In [1]: import numpy as np

In [2]: np.set_printoptions(suppress=True, linewidth=160)

In [3]: rd = lambda a: np.round(a, 3) + 0

In [4]: u = np.array([2, 1, -2, 3, 1, -3, 1, 2, -1]) + 0.5

In [5]: m1 = np.outer(u, u) / (u @ u)

In [6]: rd(m1)
Out[6]: 
array([[ 0.155,  0.093, -0.093,  0.217,  0.093, -0.155,  0.093,  0.155, -0.031],
       [ 0.093,  0.056, -0.056,  0.13 ,  0.056, -0.093,  0.056,  0.093, -0.019],
       [-0.093, -0.056,  0.056, -0.13 , -0.056,  0.093, -0.056, -0.093,  0.019],
       [ 0.217,  0.13 , -0.13 ,  0.304,  0.13 , -0.217,  0.13 ,  0.217, -0.043],
       [ 0.093,  0.056, -0.056,  0.13 ,  0.056, -0.093,  0.056,  0.093, -0.019],
       [-0.155, -0.093,  0.093, -0.217, -0.093,  0.155, -0.093, -0.155,  0.031],
       [ 0.093,  0.056, -0.056,  0.13 ,  0.056, -0.093,  0.056,  0.093, -0.019],
       [ 0.155,  0.093, -0.093,  0.217,  0.093, -0.155,  0.093,  0.155, -0.031],
       [-0.031, -0.019,  0.019, -0.043, -0.019,  0.031, -0.019, -0.031,  0.006]])

In [7]: ev, V = np.linalg.eigh(m1)

In [8]: vec = np.array([0, 1, 1, 1, 2, 2, 2, 1, 1])

In [9]: (np.sign(V[:, -1].round(6)) == np.sign(V[0, -1].round(6))).astype(int)
Out[9]: array([1, 1, 0, 1, 1, 0, 1, 1, 0])

In [10]: rd(vec @ m1 @ vec)
Out[10]: np.float64(1.05)

In [11]: rd(V * np.abs(ev) @ V.T)
Out[11]: 
array([[ 0.155,  0.093, -0.093,  0.217,  0.093, -0.155,  0.093,  0.155, -0.031],
       [ 0.093,  0.056, -0.056,  0.13 ,  0.056, -0.093,  0.056,  0.093, -0.019],
       [-0.093, -0.056,  0.056, -0.13 , -0.056,  0.093, -0.056, -0.093,  0.019],
       [ 0.217,  0.13 , -0.13 ,  0.304,  0.13 , -0.217,  0.13 ,  0.217, -0.043],
       [ 0.093,  0.056, -0.056,  0.13 ,  0.056, -0.093,  0.056,  0.093, -0.019],
       [-0.155, -0.093,  0.093, -0.217, -0.093,  0.155, -0.093, -0.155,  0.031],
       [ 0.093,  0.056, -0.056,  0.13 ,  0.056, -0.093,  0.056,  0.093, -0.019],
       [ 0.155,  0.093, -0.093,  0.217,  0.093, -0.155,  0.093,  0.155, -0.031],
       [-0.031, -0.019,  0.019, -0.043, -0.019,  0.031, -0.019, -0.031,  0.006]])

In [12]: rd(vec @ m1 @ vec / (vec @ vec)), rd(ev[0]), rd(ev[-1])
Out[12]: (np.float64(0.062), np.float64(0.0), np.float64(1.0))

In [13]: F = np.loadtxt("sample12.csv", delimiter=",")

In [14]: F
Out[14]: 
array([[ 5.,  0.,  0.,  0.,  0.,  0.,  0.,  0.,  0.,  0.],
       [ 4., -4.,  0.,  0.,  0.,  0.,  0.,  0.,  0.,  0.],
       [ 1., -1.,  0.,  0.,  0.,  0.,  0.,  0.,  0.,  0.],
       [ 0., -1., -3., -3.,  0.,  0.,  0.,  0.,  0.,  0.],
       [ 5.,  3., -3.,  3., -1.,  0.,  0.,  0.,  0.,  0.],
       [-5., -3.,  1., -1., -5.,  5.,  0.,  0.,  0.,  0.],
       [-4.,  5.,  0., -1.,  3.,  2.,  5.,  0.,  0.,  0.],
       [ 2.,  3.,  1., -5., -2.,  5.,  1., -1.,  0.,  0.],
       [-1.,  2.,  4., -2., -2., -4.,  1., -4., -1.,  0.],
       [-2., -3., -1.,  2., -2.,  0.,  0.,  0., -4., -2.]])

In [15]: rng = np.random.default_rng(73)

In [16]: lab = rng.permutation(10)

In [17]: lab
Out[17]: array([4, 6, 8, 7, 3, 2, 5, 0, 1, 9])

In [18]: B = F[lab][:, lab]

In [19]: np.allclose(B, F)
Out[19]: False

In [20]: rd(np.linalg.det(B)), rd(np.linalg.det(F[lab]))
Out[20]: (np.float64(0.0), np.float64(0.0))

In [21]: U, sig, vt = np.linalg.svd(F)

In [22]: rd(sig)
Out[22]: array([11.986, 10.641,  9.046,  7.96 ,  5.635,  4.37 ,  3.751,  2.213,  0.295,  0.   ])

In [23]: np.argmax(sig[:-1] / (sig[1:] + 1e-6)) + 1
Out[23]: np.int64(9)

In [24]: B = U[:, :9] @ np.diag(sig[:9]) @ vt[:9]

In [25]: rd(np.linalg.norm(F - B, 2)), rd(sig[9])
Out[25]: (np.float64(0.0), np.float64(0.0))

In [26]: rd(B)
Out[26]: 
array([[ 5.,  0.,  0.,  0.,  0.,  0.,  0.,  0.,  0.,  0.],
       [ 4., -4.,  0.,  0.,  0.,  0.,  0.,  0.,  0.,  0.],
       [ 1., -1.,  0.,  0.,  0.,  0.,  0.,  0.,  0.,  0.],
       [ 0., -1., -3., -3.,  0.,  0.,  0.,  0.,  0.,  0.],
       [ 5.,  3., -3.,  3., -1.,  0.,  0.,  0.,  0.,  0.],
       [-5., -3.,  1., -1., -5.,  5.,  0.,  0.,  0.,  0.],
       [-4.,  5.,  0., -1.,  3.,  2.,  5.,  0.,  0.,  0.],
       [ 2.,  3.,  1., -5., -2.,  5.,  1., -1.,  0.,  0.],
       [-1.,  2.,  4., -2., -2., -4.,  1., -4., -1.,  0.],
       [-2., -3., -1.,  2., -2.,  0.,  0.,  0., -4., -2.]])

In [27]: rd(np.abs(F - B).max())
Out[27]: np.float64(0.0)

In [28]: rd(np.linalg.norm(F - B) / np.linalg.norm(F))
Out[28]: np.float64(0.0)

In [29]: t3 = np.stack([F, -1 * F, F[::-1]])

In [30]: t3.shape
Out[30]: (3, 10, 10)

In [31]: np.linalg.matrix_rank(t3)
Out[31]: array([9, 9, 9])

In [32]: rd(np.linalg.norm(t3, axis=(1, 2)))
Out[32]: array([21.726, 21.726, 21.726])

In [33]: np.einsum("bij,cij->bc", t3, t3)
Out[33]: 
array([[ 472., -472., -120.],
       [-472.,  472.,  120.],
       [-120.,  120.,  472.]])

In [34]: B = F + rng.integers(-2, 3, (10, 9)) @ rng.integers(-2, 3, (9, 10))

In [35]: B
Out[35]: 
array([[  8.,   9.,   4.,  12.,  13.,   7.,  -5.,   4.,  -2.,  -5.],
       [  5.,  -9.,   2.,   6.,  -5.,  -7.,   2.,  -9.,   7.,  -4.],
       [  0.,  -3.,   9.,   9.,  -1.,  -6.,   1.,   1.,   6.,  -1.],
       [ -1.,   1.,   5.,  11.,  -2.,  -4.,   3.,   8.,   4., -14.],
       [ 11.,  -6.,  -3.,   8., -14.,  -7.,  -4.,  -8.,   6.,   1.],
       [ -6.,  -4., -14., -13.,  -5.,   6.,  -8.,  -1.,  -8.,   6.],
       [  1.,   8.,   0.,   1.,   3.,  14.,  11.,  -1.,  -4.,  -5.],
       [  8.,   0.,   3.,  -9.,   4.,   4.,   1.,   3.,  -4.,   7.],
       [ -3.,   0.,  14.,   1.,   3., -10.,   2.,   1.,   1.,   2.],
       [ -7.,  -2.,  -3., -11.,  -3.,   9.,  11.,  -1.,  -9.,   0.]])

In [36]: rd(np.linalg.svd(B - F, compute_uv=False))
Out[36]: array([40.389, 31.783, 21.11 , 18.859, 13.305,  9.406,  5.221,  2.276,  1.167,  0.   ])

In [37]: np.abs(B - F).sum(axis=1)
Out[37]: array([64., 48., 37., 60., 59., 53., 38., 37., 38., 50.])
